$ ipython --no-banner

In [1]: import numpy as np

In [2]: np.set_printoptions(precision=2, suppress=True, linewidth=200, floatmode="fixed")

In [3]: tidy = lambda a: np.round(a, 2) + 0

In [4]: J = np.load("run9.npy")

In [5]: J
Out[5]: 
array([[-4, -1,  2, -4,  2,  4, -4, -1,  5,  0, -3],
       [-1, -4, -1,  2, -4,  2,  4, -4, -1,  5,  0],
       [ 2, -1, -4, -1,  2, -4,  2,  4, -4, -1,  5],
       [-4,  2, -1, -4, -1,  2, -4,  2,  4, -4, -1],
       [ 2, -4,  2, -1, -4, -1,  2, -4,  2,  4, -4],
       [ 4,  2, -4,  2, -1, -4, -1,  2, -4,  2,  4],
       [-4,  4,  2, -4,  2, -1, -4, -1,  2, -4,  2],
       [-1, -4,  4,  2, -4,  2, -1, -4, -1,  2, -4],
       [ 5, -1, -4,  4,  2, -4,  2, -1, -4, -1,  2],
       [ 0,  5, -1, -4,  4,  2, -4,  2, -1, -4, -1],
       [-3,  0,  5, -1, -4,  4,  2, -4,  2, -1, -4]])

In [6]: M2 = J / np.sqrt((J ** 2).mean(axis=1, keepdims=True))

In [7]: tidy(M2[3])
Out[7]: array([-1.36,  0.68, -0.34, -1.36, -0.34,  0.68, -1.36,  0.68,  1.36, -1.36, -0.34])

In [8]: M2 = np.linalg.inv(J)

In [9]: tidy(np.linalg.det(J) * np.linalg.det(M2))
Out[9]: np.float64(1.0)

In [10]: tidy(np.linalg.cond(J))
Out[10]: np.float64(56.49)

In [11]: x = np.array([3, 0, 0, 1, 3, 0, 0, 0, 3, 3, 0])

In [12]: J * x
Out[12]: 
array([[-12,   0,   0,  -4,   6,   0,   0,   0,  15,   0,   0],
       [ -3,   0,   0,   2, -12,   0,   0,   0,  -3,  15,   0],
       [  6,   0,   0,  -1,   6,   0,   0,   0, -12,  -3,   0],
       [-12,   0,   0,  -4,  -3,   0,   0,   0,  12, -12,   0],
       [  6,   0,   0,  -1, -12,   0,   0,   0,   6,  12,   0],
       [ 12,   0,   0,   2,  -3,   0,   0,   0, -12,   6,   0],
       [-12,   0,   0,  -4,   6,   0,   0,   0,   6, -12,   0],
       [ -3,   0,   0,   2, -12,   0,   0,   0,  -3,   6,   0],
       [ 15,   0,   0,   4,   6,   0,   0,   0, -12,  -3,   0],
       [  0,   0,   0,  -4,  12,   0,   0,   0,  -3, -12,   0],
       [ -9,   0,   0,  -1, -12,   0,   0,   0,   6,  -3,   0]])

In [13]: (J @ x).argmax()
Out[13]: np.int64(4)

In [14]: J @ (2 * x)
Out[14]: array([ 10,  -2,  -8, -38,  22,  10, -32, -20,  20, -14, -38])

In [15]: (J * x).sum(axis=1)
Out[15]: array([  5,  -1,  -4, -19,  11,   5, -16, -10,  10,  -7, -19])
